$ python3 -q
>>> import numpy as np
>>> np.set_printoptions(precision=2, suppress=True, linewidth=100)
>>> def rnd(a):
...     return np.round(a, 2) + 0
... 
>>> mat = np.loadtxt("run13.csv", delimiter=",")
>>> print(mat)
[[-2.7 -3.  -1.  -4.   2. ]
 [ 3.   5.3  4.   2.  -2. ]
 [-5.  -3.  -1.7  2.   5. ]
 [ 0.  -1.  -2.   2.3 -2. ]
 [-3.  -3.  -1.  -4.   2.3]]
>>> left, s, VT = np.linalg.svd(mat)
>>> print(np.argmax(s[:-1] / (s[1:] + 1e-6)) + 1)
4
>>> M2 = left[:, :4] @ np.diag(s[:4]) @ VT[:4]
>>> print(np.linalg.matrix_rank(mat, rtol=0.05))
4
>>> print(np.linalg.matrix_rank(M2))
4
>>> K = np.array([[-0.5, -0.3, 1.1],
...     [-1.0, 1.3, -0.5],
...     [2.8, 0.7, -0.1],
...     [-0.2, 1.6, 1.4],
...     [0.0, 0.3, -0.7],
...     [0.6, -1.2, -0.1]])
>>> proj = K @ np.linalg.solve(K.T @ K, K.T)
>>> print(np.allclose(proj @ proj, proj))
True
>>> print(rnd((np.eye(6) - proj) @ K))
[[0. 0. 0.]
 [0. 0. 0.]
 [0. 0. 0.]
 [0. 0. 0.]
 [0. 0. 0.]
 [0. 0. 0.]]
>>> print(rnd(np.trace(proj)))
3.0
>>> x0 = np.array([-2, -3, -2])
>>> y = K @ x0
>>> print(rnd(np.linalg.solve(K.T @ K, K.T @ y)))
[-2. -3. -2.]
>>> print(rnd(np.linalg.lstsq(K, y)[0]))
[-2. -3. -2.]
>>> print(rnd(np.linalg.pinv(K) @ K))
[[1. 0. 0.]
 [0. 1. 0.]
 [0. 0. 1.]]
>>> rng = np.random.default_rng(57)
>>> y = y + 0.1 * rng.normal(size=6)
>>> print(rnd(y))
[-0.27 -0.85 -7.34 -7.07  0.52  2.64]
>>> b, *_ = np.linalg.lstsq(K, y)
>>> print(rnd(K.T @ (y - K @ b)))
[0. 0. 0.]
>>> print(rnd(b))
[-1.96 -2.95 -1.96]
>>> print(rnd(np.linalg.norm(y - K @ b)))
0.09
>>> O, V = np.linalg.qr(mat[:, :1])[0], np.linalg.qr(mat[:, 1:])[0]
>>> s = np.linalg.svd(O.T @ V, compute_uv=False)
>>> print(rnd(np.degrees(np.arccos(s.clip(0, 1)))))
[2.54]
>>> print((s > 0.9).sum())
1
>>> th = np.radians(135)
>>> r_ = np.eye(3)
>>> r_[2, 2] = r_[0, 0] = np.cos(th)
>>> r_[2, 0], r_[0, 2] = -np.sin(th), np.sin(th)
>>> print(rnd(r_))
[[-0.71  0.    0.71]
 [ 0.    1.    0.  ]
 [-0.71  0.   -0.71]]
>>> M2 = K @ r_.T
>>> print(np.allclose(np.linalg.norm(K, axis=1), np.linalg.norm(M2, axis=1)))
True
>>> print(rnd(np.linalg.det(r_)), rnd(np.trace(r_)))
1.0 -0.41
>>> print(rnd(M2))
[[ 1.13 -0.3  -0.42]
 [ 0.35  1.3   1.06]
 [-2.05  0.7  -1.91]
 [ 1.13  1.6  -0.85]
 [-0.49  0.3   0.49]
 [-0.49 -1.2  -0.35]]
>>> print(rnd(np.abs(M2 - K).max(axis=0)))
[4.85 0.   2.25]
